In [1]: import numpy as np

In [2]: from numpy import linalg as LA

In [3]: np.set_printoptions(precision=2, suppress=True, linewidth=200, floatmode="fixed")

In [4]: K = np.loadtxt("m.csv", delimiter=",")

In [5]: K
Out[5]: 
array([[-3.33, -3.86, -1.17,  2.69,  0.45],
       [-1.52,  4.91,  0.79, -2.72, -2.88],
       [-3.16, -5.36, -3.42,  1.45, -0.64],
       [-3.71, -4.36, -2.08,  3.16,  0.24],
       [-2.57,  5.44, -0.74, -4.34, -3.22],
       [-3.76,  5.15,  0.29, -4.92, -3.80],
       [-2.06, -4.93, -2.39,  2.28,  0.02],
       [-3.79, -5.75, -1.41,  2.69, -0.50],
       [-1.05, -3.94, -3.91,  2.82, -0.78],
       [-3.41,  4.57, -0.25, -4.65, -2.44],
       [-2.35,  2.96,  2.51, -3.70, -2.23],
       [-2.60, -4.65, -1.82,  2.34, -1.21],
       [-2.87, -4.97, -1.20,  3.18, -1.94],
       [-4.73, -3.15, -2.78,  2.61,  0.08],
       [-3.05,  5.13, -1.82, -4.46, -2.22],
       [-2.55,  6.75, -0.73, -3.70, -2.48],
       [-3.99, -6.35, -1.66,  2.12, -0.52],
       [-3.58, -4.44, -4.31,  2.97, -1.93]])

In [6]: t = np.radians(45)

In [7]: R = np.eye(5)

In [8]: R[2, 2] = R[4, 4] = np.cos(t)

In [9]: R[2, 4], R[4, 2] = -np.sin(t), np.sin(t)

In [10]: R
Out[10]: 
array([[ 1.00,  0.00,  0.00,  0.00,  0.00],
       [ 0.00,  1.00,  0.00,  0.00,  0.00],
       [ 0.00,  0.00,  0.71,  0.00, -0.71],
       [ 0.00,  0.00,  0.00,  1.00,  0.00],
       [ 0.00,  0.00,  0.71,  0.00,  0.71]])

In [11]: other = K @ R.T

In [12]: round(float(LA.det(R)), 2), round(float(np.trace(R)), 2)
Out[12]: (1.0, 4.41)

In [13]: Q, _ = LA.qr(np.array([[-0.1, -0.3, -1.9], [2.1, 0.5, -1.9], [0.6, -0.5, -0.1]]))

In [14]: F = -2 * Q

In [15]: F
Out[15]: 
array([[ 0.09,  0.83,  1.82],
       [-1.92, -0.46,  0.31],
       [-0.55,  1.76, -0.78]])

In [16]: hat = np.triu(np.array([[3, 2, 4], [3, 3, 4], [0, 4, 2]]), 1) + np.eye(3)

In [17]: other = hat @ F @ LA.inv(hat)

In [18]: LA.matrix_rank(other)
Out[18]: np.int64(3)

In [19]: np.poly(other)
Out[19]: array([1.00, 1.15, 2.30, 8.00])

In [20]: np.round(np.trace(other), 2), round(float(np.trace(F)), 2)
Out[20]: (np.float64(-1.15), -1.15)

In [21]: hat @ F - F @ hat
Out[21]: 
array([[-6.04,  5.92, -6.20],
       [-2.20, 10.87,  6.41],
       [ 0.00,  1.10, -4.84]])

In [22]: other = F / np.sqrt((F ** 2).mean(axis=1, keepdims=True))

In [23]: LA.matrix_rank(other) == LA.matrix_rank(F)
Out[23]: np.True_

In [24]: LA.norm(other, axis=1)
Out[24]: array([1.73, 1.73, 1.73])

In [25]: LA.matrix_rank(F - F.mean(axis=1, keepdims=True))
Out[25]: np.int64(2)
